In [1]: import numpy as np

In [2]: from numpy import linalg as LA

In [3]: np.set_printoptions(precision=2, suppress=True, linewidth=120)

In [4]: data = np.load("dump.npy")

In [5]: data
Out[5]: 
array([[ 1.,  0.,  0.],
       [ 0.,  0., -1.],
       [ 0.,  1., -1.]])

In [6]: # splits into 2 blocks

In [7]: x0 = np.array([0, -2, 2])

In [8]: np.einsum("ij,j->i", data, x0)
Out[8]: array([ 0., -2., -4.])

In [9]: data @ np.eye(3)[1]
Out[9]: array([0., 0., 1.])

In [10]: (data @ x0).argmax()
Out[10]: np.int64(0)

In [11]: (data * x0).sum(axis=1)
Out[11]: array([ 0., -2., -4.])

In [12]: np.sign((data @ x0).round(6))
Out[12]: array([ 0., -1., -1.])

In [13]: LA.norm(data @ x0) <= LA.norm(data, 2) * LA.norm(x0) + 1e-9
Out[13]: np.True_

In [14]: arr = np.loadtxt("block15.csv", delimiter=",")

In [15]: arr
Out[15]: 
array([[-1.,  2.,  0., -2.,  0.],
       [ 0., -2., -1., -7., -8.],
       [ 0.,  4., -9., -1.,  8.],
       [ 0., -4.,  1., -7.,  1.],
       [ 0.,  6., -4., -8., -1.]])

In [16]: round(float(LA.det(2 * arr)), 2), np.round(LA.det(arr), 2)
Out[16]: (-162176.0, np.float64(-5068.0))

In [17]: np.round(LA.det(arr[::-1]), 2)
Out[17]: np.float64(-5068.0)

In [18]: round(float(LA.eigvals(arr).sum().real), 2)
Out[18]: -20.0

In [19]: np.poly(arr)
Out[19]: array([   1.,   20.,  197., 1608., 6498., 5068.])

In [20]: gram = data.T @ data

In [21]: np.trace(gram), (data ** 2).sum()
Out[21]: (np.float64(4.0), np.float64(4.0))

In [22]: gram
Out[22]: 
array([[ 1.,  0.,  0.],
       [ 0.,  1., -1.],
       [ 0., -1.,  2.]])

In [23]: LA.eigvalsh(gram)[::-1]
Out[23]: array([2.62, 1.  , 0.38])

In [24]: np.diag(gram)
Out[24]: array([1., 1., 2.])

In [25]: B = LA.invert(arr)
---------------------------------------------------------------------------
AttributeError                            Traceback (most recent call last)
Cell In[25], line 1
----> 1 B = LA.invert(arr)

AttributeError: module 'numpy.linalg' has no attribute 'invert'

In [26]: B = LA.inv(arr)

In [27]: np.round(LA.inv(B), 2) + 0
Out[27]: 
array([[-1.,  2.,  0., -2.,  0.],
       [ 0., -2., -1., -7., -8.],
       [ 0.,  4., -9., -1.,  8.],
       [ 0., -4.,  1., -7.,  1.],
       [ 0.,  6., -4., -8., -1.]])

In [28]: np.allclose(B, arr.T)
Out[28]: False

In [29]: round(LA.slogdet(arr)[0], 2)
Out[29]: np.float64(-1.0)

In [30]: round(LA.cond(arr), 2)
Out[30]: np.float64(16.13)

In [31]: np.round(arr @ B, 2) + 0
Out[31]: 
array([[1., 0., 0., 0., 0.],
       [0., 1., 0., 0., 0.],
       [0., 0., 1., 0., 0.],
       [0., 0., 0., 1., 0.],
       [0., 0., 0., 0., 1.]])

In [32]: (np.abs(B) > 1e-9).astype(int)
Out[32]: 
array([[1, 1, 1, 1, 1],
       [0, 1, 1, 1, 1],
       [0, 1, 1, 1, 1],
       [0, 1, 1, 1, 1],
       [0, 1, 1, 1, 1]])

In [33]: round(LA.det(arr) * LA.det(B), 2)
Out[33]: np.float64(1.0)

In [34]: F = np.array([[-1, 0, 2, 0], [-1, 2, 1, -4], [1, 1, 2, -2], [0, 0, 2, 0]])

In [35]: F
Out[35]: 
array([[-1,  0,  2,  0],
       [-1,  2,  1, -4],
       [ 1,  1,  2, -2],
       [ 0,  0,  2,  0]])

In [36]: # looks like rank 3

In [37]: left, s, Vt = LA.svd(F)

In [38]: np.argmax(s[:-1] / (s[1:] + 1e-6)) + 1
Out[38]: np.int64(3)

In [39]: B = left[:, :3] @ np.diag(s[:3]) @ Vt[:3]

In [40]: LA.matrix_rank(B)
Out[40]: np.int64(3)

In [41]: LA.matrix_rank(F, rtol=0.05)
Out[41]: np.int64(3)

In [42]: round(float(LA.norm(F - B) / LA.norm(F)), 2)
Out[42]: 0.0

In [43]: B.round(2) + 0
Out[43]: 
array([[-1.,  0.,  2.,  0.],
       [-1.,  2.,  1., -4.],
       [ 1.,  1.,  2., -2.],
       [ 0.,  0.,  2.,  0.]])

In [44]: left, s, Vt = LA.svd(F)

In [45]: V = Vt[:(s > 1e-8).sum()]

In [46]: rng = np.random.default_rng(132)

In [47]: x0 = F[3] + -1 * F[0] + rng.integers(2) * np.eye(4)[2]

In [48]: x0
Out[48]: array([1., 0., 1., 0.])

In [49]: LA.matrix_rank(np.vstack([F, x0]))
Out[49]: np.int64(3)

In [50]: np.diag(V.T @ V)
Out[50]: array([1. , 0.2, 1. , 0.8])

In [51]: np.round(V.T @ V, 2) + 0
Out[51]: 
array([[ 1. ,  0. ,  0. ,  0. ],
       [ 0. ,  0.2,  0. , -0.4],
       [ 0. ,  0. ,  1. ,  0. ],
       [ 0. , -0.4,  0. ,  0.8]])

In [52]: np.allclose(V.T @ V @ x0, x0)
Out[52]: True

In [53]: round(LA.norm(x0 - V.T @ V @ x0), 2)
Out[53]: np.float64(0.0)

In [54]: proj = np.triu(np.array([[-7, 3, 6, 3], [-4, 0, 0, 6], [1, -9, 9, -4], [-3, 2, 9, -4]]), 1) + np.eye(4)

In [55]: B = proj @ F @ LA.inv(proj)

In [56]: LA.matrix_rank(B)
Out[56]: np.int64(3)

In [57]: np.round(LA.det(B), 2)
Out[57]: np.float64(-0.0)

In [58]: np.round(LA.norm(F, 2) / LA.norm(F), 2)
Out[58]: np.float64(0.86)

In [59]: LA.cond(F) > 100
Out[59]: np.True_

In [60]: [round(float(x), 2) for x in LA.svd(F, compute_uv=False)[:3]]
Out[60]: [5.48, 2.87, 1.67]

In [61]: X = np.load("arr.npy")

In [62]: X
Out[62]: 
array([[-0.73,  7.41,  4.18,  4.52,  3.31],
       [-0.47,  6.63,  5.55,  6.54,  2.57],
       [-1.99,  6.92,  6.61,  6.72,  3.15],
       [-0.01,  7.86,  6.27,  7.06,  4.6 ],
       [ 0.63,  5.9 ,  5.25,  7.51,  1.98],
       [-1.06,  7.97,  6.93,  8.33,  1.48],
       [-0.11,  7.15,  5.93,  6.31,  4.58],
       [-1.92,  7.3 ,  4.21,  6.98,  4.54],
       [-0.2 ,  5.17,  5.63,  6.66,  2.1 ],
       [-0.03,  5.31,  7.05,  4.36,  2.1 ],
       [ 0.89,  4.88,  6.51,  4.39,  3.3 ],
       [-0.28,  5.93,  5.22,  7.31,  1.  ],
       [ 1.76,  6.1 ,  5.14,  6.76,  2.35],
       [ 0.17,  6.25,  6.17,  6.45,  3.71],
       [ 1.48,  6.99,  6.61,  5.92,  2.01],
       [ 1.57,  5.63,  4.42,  6.93,  4.39],
       [ 1.7 ,  6.09,  6.3 ,  5.71,  1.74],
       [ 0.64,  6.17,  5.51,  6.29,  2.93],
       [ 0.13,  5.39,  6.35,  6.06,  2.69]])

In [63]: x0 = np.array([-1, 3, 1, 0, 0])

In [64]: rhs = X @ x0

In [65]: coef, lr = np.zeros(5), 1 / LA.norm(X, 2) ** 2

In [66]: for i in range(50):
    ...:     coef -= lr * X.T @ (X @ coef - rhs)
    ...:     if i % 10 == 0: print(i, round(LA.norm(X @ coef - rhs), 2))
    ...: 
0 8.74
10 8.13
20 7.58
30 7.09
40 6.64

In [67]: coef
Out[67]: array([-0.46,  1.61,  1.12,  1.02,  0.56])
